$ python3 -q
>>> import numpy as np
>>> from numpy import linalg as LA
>>> np.set_printoptions(suppress=True, linewidth=140)
>>> J = np.loadtxt("data.csv", delimiter=",")
>>> print(J)
[[ 1.   1.   1.1]
 [ 1.2  1.1  1. ]
 [-0.5  0.7  0. ]]
>>> O, evecs = LA.qr(J[:, :2])[0], LA.qr(J[:, 2:])[0]
>>> sig = LA.svd(O.T @ evecs, compute_uv=False)
>>> print((sig > 0.9).sum())
1
>>> print(sig.round(1))
[1.]
>>> print(np.round(LA.norm(O @ O.T - evecs @ evecs.T, 2), 1))
1.0
>>> print(np.round(np.degrees(np.arccos(sig.clip(0, 1))), 1))
[6.9]
>>> print(round(float(LA.eigvals(J).sum().real), 1))
2.1
>>> print(np.round(LA.eigvals(J), 1))
[-0.1+0.4j -0.1-0.4j  2.3+0.j ]
>>> O, R = LA.qr(J)
>>> print(np.round(O @ R, 1) + 0)
[[ 1.   1.   1.1]
 [ 1.2  1.1  1. ]
 [-0.5  0.7  0. ]]
>>> print(O.shape, R.shape)
(3, 3) (3, 3)
>>> print(R.round(1))
[[-1.6 -1.2 -1.4]
 [ 0.  -1.1 -0.5]
 [ 0.   0.   0.2]]
>>> print(round(abs(R[0, 0]), 1), round(float(LA.norm(J[:, 0])), 1))
1.6 1.6
>>> E = np.load("layer18.npy")
>>> print(E.round(1) + 0)
[[-3.4  0.7 -0.1]
 [ 1.6  1.7  3.9]
 [ 0.4  1.5  2.9]
 [ 3.8  2.2  5.7]
 [-3.5  0.7 -0.2]
 [-3.2  0.8  0. ]
 [-6.2  0.2 -2.3]
 [ 1.1  1.6  3.4]
 [ 7.5  2.9  8.6]
 [ 4.4  2.3  6.1]
 [-7.4 -0.1 -3.3]
 [-3.5  0.7 -0.2]
 [ 2.5  1.9  4.6]
 [-0.6  1.3  2.1]]
>>> # null space of dimension 1
>>> print(np.round(E @ LA.pinv(E) @ E, 1) + 0)
[[-3.4  0.7 -0.1]
 [ 1.6  1.7  3.9]
 [ 0.4  1.5  2.9]
 [ 3.8  2.2  5.7]
 [-3.5  0.7 -0.2]
 [-3.2  0.8  0. ]
 [-6.2  0.2 -2.3]
 [ 1.1  1.6  3.4]
 [ 7.5  2.9  8.6]
 [ 4.4  2.3  6.1]
 [-7.4 -0.1 -3.3]
 [-3.5  0.7 -0.2]
 [ 2.5  1.9  4.6]
 [-0.6  1.3  2.1]]
>>> print(np.abs(np.diag(LA.qr(E)[1])) > 1e-9)
[ True  True False]
>>> print(LA.lstsq(E[:-1].T, E[-1])[2])
2
>>> D = LA.norm(E[:, None] - E[None], axis=-1)
>>> print(np.flatnonzero(D[1] < D.mean() / 2))
[ 1  2  3  7 12 13]
>>> print((D + 1e9 * np.eye(14)).round(6).argmin(axis=1))
[11  7  7  9 11  0 10  1  9  3  6  4  1  2]
>>> print(D.mean(axis=1).argmax())
8
>>> print(D[:5, :5].round(1))
[[0.  6.4 4.8 9.3 0.2]
 [6.4 0.  1.6 2.9 6.7]
 [4.8 1.6 0.  4.5 5. ]
 [9.3 2.9 4.5 0.  9.5]
 [0.2 6.7 5.  9.5 0. ]]
>>> print(np.round(LA.norm(E - E.mean(axis=0), axis=1), 1))
[ 3.7  2.7  1.1  5.6  4.   3.6  7.4  2.  10.3  6.3  9.   3.9  3.9  0.2]
>>> print(np.unravel_index(D.round(6).argmax(), D.shape))
(np.int64(8), np.int64(10))
>>> labels = E[:, 0] > np.median(E[:, 0])
>>> u = E[labels].mean(axis=0) - E[~labels].mean(axis=0)
>>> print(np.argsort(-np.abs(u).round(6), kind="stable"))
[0 2 1]
>>> M = np.array([[1, 0, 0, 0], [2, 1, 0, 0], [0, 0, 1, 0], [1, 1, 0, 1]])
>>> rng = np.random.default_rng(967)
>>> labels = rng.permutation(4)
>>> print(labels)
[2 3 0 1]
>>> A2 = M[labels][:, labels]
>>> print(np.diag(A2))
[1 1 1 1]
>>> print(np.round(np.sort(np.abs(LA.eigvals(A2))), 1))
[1. 1. 1. 1.]
>>> print(np.round(LA.det(A2), 1), round(LA.det(M[labels]), 1))
1.0 1.0
>>> print(M @ M)
[[1 0 0 0]
 [4 1 0 0]
 [0 0 1 0]
 [4 2 0 1]]
>>> print(np.flatnonzero(LA.matrix_power((M != 0) + (M.T != 0) + np.eye(4), 4)[0]))
[0 1 3]
>>> arr = np.loadtxt("mat.csv", delimiter=",")
>>> print(arr)
[[  7.6  16.5  -8.3]
 [  4.2  17.   -9.7]
 [  6.7  14.3  12.3]
 [-13.   -7.9 -13. ]
 [ 10.4   8.4  14.8]
 [ 19.1   5.8  -1.3]
 [  7.2  -0.8 -18.6]
 [ 16.   -8.6   8.4]
 [  4.7 -17.7  -8. ]
 [-16.9   7.5  -7.6]
 [ -7.3  17.5  -6.5]
 [-16.6   1.8 -11. ]
 [ -7.9  14.   11.9]
 [ 15.5   2.6 -12.3]
 [-12.9 -14.5  -4.7]
 [  3.    8.9 -17.6]
 [ -4.3 -18.5  -6.3]]
>>> labels = arr[:, 2] > np.median(arr[:, 2])
>>> u = arr[labels].mean(axis=0) - arr[~labels].mean(axis=0)
>>> print(u.round(1))
[ 3.  -0.8 15.4]
>>> print(np.argsort(-np.abs(u).round(6), kind="stable"))
[2 0 1]
>>> print(np.round((((arr - arr.mean(axis=0)) @ u > 0) == labels).mean(), 1))
0.8
>>> print(labels.astype(int))
[0 0 1 0 1 1 0 1 0 0 1 0 1 0 1 0 1]
>>> feats = np.loadtxt("a.csv", delimiter=",")
>>> print(feats.round(1) + 0)
[[ 0.5 -1.3 -1.9]
 [-0.2  0.3  0.4]
 [-0.2  0.2  0.3]
 [-0.1  0.   0.1]
 [ 0.   0.   0. ]
 [ 0.9  1.1  1.7]
 [ 1.4  2.3  3.4]
 [ 1.8  3.5  5.2]
 [ 3.3  9.  13.5]
 [ 3.3  9.1 13.6]
 [ 3.6 10.4 15.6]
 [ 4.5 15.1 22.7]]
>>> # rows and columns are dependent
>>> D = LA.norm(feats[:, None] - feats[None], axis=-1)
>>> print(np.unravel_index(D.round(6).argmax(), D.shape))
(np.int64(0), np.int64(11))
>>> print(np.flatnonzero(D[10] < D.mean() / 2))
[ 8  9 10]
